% python3 -q
>>> import numpy as np
>>> import numpy.linalg as la
>>> np.set_printoptions(precision=2, suppress=True, linewidth=160)
>>> rnd = lambda a: np.round(a, 2) + 0
>>> mat = np.loadtxt("out17.csv", delimiter=",")
>>> rnd(mat)
array([[ 0.17, -0.13, -0.25,  0.91, -0.03,  0.26,  0.07],
       [ 0.  ,  0.35,  0.37, -0.06,  0.28,  0.81, -0.04],
       [-0.13, -0.12,  0.  ,  0.08, -0.03,  0.02, -0.98],
       [-0.8 , -0.26,  0.35,  0.24,  0.29, -0.12,  0.14],
       [ 0.5 , -0.58,  0.27, -0.06,  0.57, -0.08, -0.02],
       [-0.04, -0.61,  0.19, -0.17, -0.64,  0.39,  0.09],
       [-0.25, -0.27, -0.75, -0.28,  0.33,  0.33,  0.04]])
>>> # columns are unit length and at right angles
>>> A2 = np.array([[3, -2, -1],
...     [-2, 1, 1],
...     [2, 2, 2],
...     [-1, -3, 2],
...     [0, 2, 3],
...     [1, -2, 0],
...     [-1, -2, -3]])
>>> rnd(np.einsum("ij->j", mat))
array([-0.55, -1.62,  0.19,  0.65,  0.77,  1.6 , -0.69])
>>> np.vstack([mat, A2.T]).shape
(10, 7)
>>> la.matrix_rank(mat @ A2)
np.int64(3)
>>> rnd(np.einsum("ij,ij->i", mat, mat))
array([1., 1., 1., 1., 1., 1., 1.])
>>> A2 = la.inv(mat)
>>> rnd(la.det(mat) * A2)
array([[-0.17,  0.  ,  0.13,  0.8 , -0.5 ,  0.04,  0.25],
       [ 0.13, -0.35,  0.12,  0.26,  0.58,  0.61,  0.27],
       [ 0.25, -0.37,  0.  , -0.35, -0.27, -0.19,  0.75],
       [-0.91,  0.06, -0.08, -0.24,  0.06,  0.17,  0.28],
       [ 0.03, -0.28,  0.03, -0.29, -0.57,  0.64, -0.33],
       [-0.26, -0.81, -0.02,  0.12,  0.08, -0.39, -0.33],
       [-0.07,  0.04,  0.98, -0.14,  0.02, -0.09, -0.04]])
>>> rnd(mat @ A2)
array([[1., 0., 0., 0., 0., 0., 0.],
       [0., 1., 0., 0., 0., 0., 0.],
       [0., 0., 1., 0., 0., 0., 0.],
       [0., 0., 0., 1., 0., 0., 0.],
       [0., 0., 0., 0., 1., 0., 0.],
       [0., 0., 0., 0., 0., 1., 0.],
       [0., 0., 0., 0., 0., 0., 1.]])
>>> rnd(la.inv(A2))
array([[ 0.17, -0.13, -0.25,  0.91, -0.03,  0.26,  0.07],
       [ 0.  ,  0.35,  0.37, -0.06,  0.28,  0.81, -0.04],
       [-0.13, -0.12,  0.  ,  0.08, -0.03,  0.02, -0.98],
       [-0.8 , -0.26,  0.35,  0.24,  0.29, -0.12,  0.14],
       [ 0.5 , -0.58,  0.27, -0.06,  0.57, -0.08, -0.02],
       [-0.04, -0.61,  0.19, -0.17, -0.64,  0.39,  0.09],
       [-0.25, -0.27, -0.75, -0.28,  0.33,  0.33,  0.04]])
>>> data = np.loadtxt("test9.csv", delimiter=",")
>>> data
array([[ 0.,  4.,  0.,  4., -1.,  0., -1.,  1.,  0., -1.,  1.],
       [-4.,  0.,  4., -3., -4.,  2.,  3.,  0., -1.,  3., -3.],
       [ 0., -4.,  0.,  3.,  5., -3.,  0.,  1.,  2.,  2.,  2.],
       [-4.,  3., -3.,  0., -4.,  2., -3., -4.,  2., -3.,  3.],
       [ 1.,  4., -5.,  4.,  0., -1., -2.,  0., -3.,  4.,  0.],
       [ 0., -2.,  3., -2.,  1.,  0.,  0.,  4., -1., -2.,  2.],
       [ 1., -3.,  0.,  3.,  2.,  0.,  0., -2., -1., -3.,  2.],
       [-1.,  0., -1.,  4.,  0., -4.,  2.,  0., -5.,  0.,  5.],
       [ 0.,  1., -2., -2.,  3.,  1.,  1.,  5.,  0.,  2., -5.],
       [ 1., -3., -2.,  3., -4.,  2.,  3.,  0., -2.,  0.,  1.],
       [-1.,  3., -2., -3.,  0., -2., -2., -5.,  5., -1.,  0.]])
>>> # skew-symmetric
>>> left, sigma, vt = la.svd(data)
>>> rnd(sigma)
array([14.  , 14.  , 10.92, 10.92,  6.61,  6.61,  4.32,  4.32,  2.93,  2.93,  0.  ])
>>> A2 = left[:, :10] @ np.diag(sigma[:10]) @ vt[:10]
>>> rnd(A2)
array([[ 0.,  4.,  0.,  4., -1.,  0., -1.,  1.,  0., -1.,  1.],
       [-4.,  0.,  4., -3., -4.,  2.,  3.,  0., -1.,  3., -3.],
       [ 0., -4.,  0.,  3.,  5., -3.,  0.,  1.,  2.,  2.,  2.],
       [-4.,  3., -3.,  0., -4.,  2., -3., -4.,  2., -3.,  3.],
       [ 1.,  4., -5.,  4.,  0., -1., -2.,  0., -3.,  4.,  0.],
       [ 0., -2.,  3., -2.,  1.,  0.,  0.,  4., -1., -2.,  2.],
       [ 1., -3.,  0.,  3.,  2.,  0.,  0., -2., -1., -3.,  2.],
       [-1.,  0., -1.,  4.,  0., -4.,  2.,  0., -5.,  0.,  5.],
       [ 0.,  1., -2., -2.,  3.,  1.,  1.,  5.,  0.,  2., -5.],
       [ 1., -3., -2.,  3., -4.,  2.,  3.,  0., -2.,  0.,  1.],
       [-1.,  3., -2., -3.,  0., -2., -2., -5.,  5., -1.,  0.]])
>>> la.matrix_rank(data, rtol=0.05)
np.int64(10)
>>> rnd(la.norm(data - A2) / la.norm(data))
np.float64(0.0)
